$ python3 -q
>>> import numpy as np
>>> np.set_printoptions(precision=2, suppress=True, linewidth=160)
>>> def rd(a):
...     return np.round(a, 2) + 0
... 
>>> K = np.loadtxt("x.csv", delimiter=",")
>>> print(rd(K))
[[-0.34  0.94  1.22 -0.51 -0.66 -0.08  0.23 -1.3   0.47 -0.78  0.44 -1.74]
 [-0.41 -1.04  0.8   1.31  0.32 -0.63  0.16 -0.6   0.9   1.2  -1.39 -0.57]
 [ 1.43 -1.35 -0.49  0.29  0.21  0.99 -1.3  -0.13  0.51 -0.53  0.43 -1.16]
 [ 0.68 -0.61  0.92 -0.73  0.37 -0.33  0.35  0.08  0.26 -1.89 -1.46  0.8 ]
 [ 0.55  0.59  0.    2.23 -0.93  0.28  0.45  0.1  -1.11 -0.94 -0.33 -0.09]
 [-1.02  1.11 -1.15  0.43  0.05 -0.07 -1.02  0.67  1.52 -0.85 -0.81 -0.2 ]
 [ 1.43  0.63  0.38  0.6   0.04 -1.55 -0.1   0.03  1.27  0.11  1.18  0.77]
 [ 0.48  1.23  0.11  0.29  1.67  1.13 -0.35 -1.5  -0.1   0.28 -0.36  0.71]
 [-1.5  -1.08 -0.12  0.75  0.71 -0.43 -0.16 -0.94 -0.13 -1.15  1.29  0.64]
 [ 0.14 -0.19 -0.74  0.17  0.49  0.93  2.35  0.22  1.19 -0.2   0.4  -0.27]
 [-0.55 -0.02  1.81  0.37 -0.35  1.53 -0.42  1.08  0.74  0.15  0.58  0.75]
 [ 0.07 -0.38 -0.65 -0.26 -1.94  0.57 -0.06 -1.46  0.72  0.22 -0.29  1.22]]
>>> print(rd(K[:, 1] @ K[:, 9]))
0.0
>>> print(rd(np.linalg.pinv(K)))
[[-0.04 -0.05  0.16  0.08  0.06 -0.11  0.16  0.05 -0.17  0.02 -0.06  0.01]
 [ 0.1  -0.12 -0.15 -0.07  0.07  0.12  0.07  0.14 -0.12 -0.02  0.   -0.04]
 [ 0.14  0.09 -0.05  0.1   0.   -0.13  0.04  0.01 -0.01 -0.08  0.2  -0.07]
 [-0.06  0.15  0.03 -0.08  0.25  0.05  0.07  0.03  0.08  0.02  0.04 -0.03]
 [-0.07  0.04  0.02  0.04 -0.1   0.01  0.    0.19  0.08  0.05 -0.04 -0.22]
 [-0.01 -0.07  0.11 -0.04  0.03 -0.01 -0.17  0.13 -0.05  0.1   0.17  0.06]
 [ 0.03  0.02 -0.14  0.04  0.05 -0.11 -0.01 -0.04 -0.02  0.26 -0.05 -0.01]
 [-0.14 -0.07 -0.01  0.01  0.01  0.07  0.   -0.17 -0.1   0.02  0.12 -0.16]
 [ 0.05  0.1   0.06  0.03 -0.12  0.17  0.14 -0.01 -0.01  0.13  0.08  0.08]
 [-0.09  0.13 -0.06 -0.21 -0.1  -0.09  0.01  0.03 -0.13 -0.02  0.02  0.02]
 [ 0.05 -0.15  0.05 -0.16 -0.04 -0.09  0.13 -0.04  0.14  0.04  0.06 -0.03]
 [-0.19 -0.06 -0.13  0.09 -0.01 -0.02  0.09  0.08  0.07 -0.03  0.08  0.14]]
>>> print(rd(K.T @ K))
[[9. 0. 0. 0. 0. 0. 0. 0. 0. 0. 0. 0.]
 [0. 9. 0. 0. 0. 0. 0. 0. 0. 0. 0. 0.]
 [0. 0. 9. 0. 0. 0. 0. 0. 0. 0. 0. 0.]
 [0. 0. 0. 9. 0. 0. 0. 0. 0. 0. 0. 0.]
 [0. 0. 0. 0. 9. 0. 0. 0. 0. 0. 0. 0.]
 [0. 0. 0. 0. 0. 9. 0. 0. 0. 0. 0. 0.]
 [0. 0. 0. 0. 0. 0. 9. 0. 0. 0. 0. 0.]
 [0. 0. 0. 0. 0. 0. 0. 9. 0. 0. 0. 0.]
 [0. 0. 0. 0. 0. 0. 0. 0. 9. 0. 0. 0.]
 [0. 0. 0. 0. 0. 0. 0. 0. 0. 9. 0. 0.]
 [0. 0. 0. 0. 0. 0. 0. 0. 0. 0. 9. 0.]
 [0. 0. 0. 0. 0. 0. 0. 0. 0. 0. 0. 9.]]
